% python3 -q
>>> import numpy as np
>>> np.set_printoptions(suppress=True, linewidth=200)
>>> E = np.load("w.npy")
>>> E
array([[6., 0., 0., 5., 0., 0., 5.],
       [0., 6., 5., 0., 5., 5., 0.],
       [0., 5., 6., 0., 5., 5., 0.],
       [5., 0., 0., 6., 0., 0., 5.],
       [0., 5., 5., 0., 6., 5., 0.],
       [0., 5., 5., 0., 5., 6., 0.],
       [5., 0., 0., 5., 0., 0., 6.]])
>>> np.linalg.norm(E, axis=1).argmax()
np.int64(1)
>>> E[6] @ E[1]
np.float64(0.0)
>>> np.round(np.linalg.norm(E, axis=0), 2)
array([ 9.27, 10.54, 10.54,  9.27, 10.54, 10.54,  9.27])
>>> np.round(np.linalg.norm(E, axis=1), 2)
array([ 9.27, 10.54, 10.54,  9.27, 10.54, 10.54,  9.27])
>>> np.round(np.abs(np.linalg.svd(E)[2][-1]), 2)
array([0.  , 0.59, 0.01, 0.41, 0.02, 0.56, 0.41])
>>> round(np.log10(np.linalg.cond(E)))
1
>>> Q, vecs = np.linalg.qr(E[:, :3])[0], np.linalg.qr(E[:, 3:])[0]
>>> sigma = np.linalg.svd(Q.T @ vecs, compute_uv=False)
>>> round(np.linalg.norm(Q @ Q.T - vecs @ vecs.T, 2), 2)
np.float64(1.0)
>>> E @ E
array([[ 86.,   0.,   0.,  85.,   0.,   0.,  85.],
       [  0., 111., 110.,   0., 110., 110.,   0.],
       [  0., 110., 111.,   0., 110., 110.,   0.],
       [ 85.,   0.,   0.,  86.,   0.,   0.,  85.],
       [  0., 110., 110.,   0., 111., 110.,   0.],
       [  0., 110., 110.,   0., 110., 111.,   0.],
       [ 85.,   0.,   0.,  85.,   0.,   0.,  86.]])
>>> A2 = E / np.sqrt((E ** 2).mean(axis=1, keepdims=True))
>>> np.linalg.matrix_rank(A2) == np.linalg.matrix_rank(E)
np.True_
>>> np.linalg.matrix_rank(E - E.mean(axis=1, keepdims=True))
np.int64(6)
>>> X = np.load("arr.npy")
>>> X.round(2)
array([[ 1.  ,  0.  ,  0.  ,  0.  ],
       [ 0.  ,  0.71,  0.71,  0.  ],
       [ 0.  , -0.71,  0.71,  0.  ],
       [ 0.  ,  0.  ,  0.  ,  1.  ]])
>>> # splits into 3 blocks
>>> f = np.array([-5, -4, -2, -4])
>>> A2 = X + np.outer(f, np.eye(4)[0])
>>> np.linalg.matrix_rank(np.linalg.inv(A2) - np.linalg.inv(X), tol=1e-8)
np.int64(1)
>>> A2.round(2)
array([[-4.  ,  0.  ,  0.  ,  0.  ],
       [-4.  ,  0.71,  0.71,  0.  ],
       [-2.  , -0.71,  0.71,  0.  ],
       [-4.  ,  0.  ,  0.  ,  1.  ]])
>>> np.round(np.linalg.det(A2) / np.linalg.det(X), 2), round(float(1 + np.linalg.solve(X, f)[0]), 2)
(np.float64(-4.0), -4.0)
>>> f = np.array([3, 1, 0])
>>> np.round(np.array([np.convolve(row, f, "same") for row in X]), 2)
array([[ 1.  ,  0.  ,  0.  ,  0.  ],
       [ 2.12,  2.83,  0.71,  0.  ],
       [-2.12,  1.41,  0.71,  0.  ],
       [ 0.  ,  0.  ,  3.  ,  1.  ]])
>>> np.convolve(X[0], f)
array([3., 1., 0., 0., 0., 0.])
>>> rng = np.random.default_rng(2075)
>>> idx = rng.permutation(4)
>>> idx
array([3, 1, 2, 0])
>>> A2 = X[idx][:, idx]
>>> np.round(np.sort(np.abs(np.linalg.eigvals(A2))), 2)
array([1., 1., 1., 1.])
>>> np.round(X @ X, 2) + 0
array([[ 1.,  0.,  0.,  0.],
       [ 0.,  0.,  1.,  0.],
       [ 0., -1.,  0.,  0.],
       [ 0.,  0.,  0.,  1.]])
>>> np.round(np.trace(X), 2)
np.float64(3.41)
>>> np.round(np.sort(np.abs(np.linalg.eigvals(X))), 2)
array([1., 1., 1., 1.])
>>> np.allclose(X @ X.T, X.T @ X)
True
>>> np.allclose(X, X.T)
False
>>> np.round((X + X.T) / 2, 2)
array([[1.  , 0.  , 0.  , 0.  ],
       [0.  , 0.71, 0.  , 0.  ],
       [0.  , 0.  , 0.71, 0.  ],
       [0.  , 0.  , 0.  , 1.  ]])
>>> round(float(np.abs(np.linalg.eigvals(X)).max()), 2)
1.0
>>> np.round(np.linalg.matrix_power(X, 4), 2) + 0
array([[ 1.,  0.,  0.,  0.],
       [ 0., -1.,  0.,  0.],
       [ 0.,  0., -1.,  0.],
       [ 0.,  0.,  0.,  1.]])
>>> M = np.array([[0, -2, -1, -3], [2, 0, -3, 4], [1, 3, 0, -2], [3, -4, 2, 0]])
>>> M
array([[ 0, -2, -1, -3],
       [ 2,  0, -3,  4],
       [ 1,  3,  0, -2],
       [ 3, -4,  2,  0]])
>>> assert M == M.T
Traceback (most recent call last):
  File "<python-input-43>", line 1, in <module>
    assert M == M.T
           ^^^^^^^^
ValueError: The truth value of an array with more than one element is ambiguous. Use a.any() or a.all()
>>> round(np.linalg.det(M), 2)
np.float64(289.0)
>>> M @ M
array([[-14,   9,   0,  -6],
       [  9, -29,   6,   0],
       [  0,   6, -14,   9],
       [ -6,   0,   9, -29]])
>>> (M + M.T) / 2
array([[0., 0., 0., 0.],
       [0., 0., 0., 0.],
       [0., 0., 0., 0.],
       [0., 0., 0., 0.]])
>>> np.allclose(M @ M.T, M.T @ M)
True
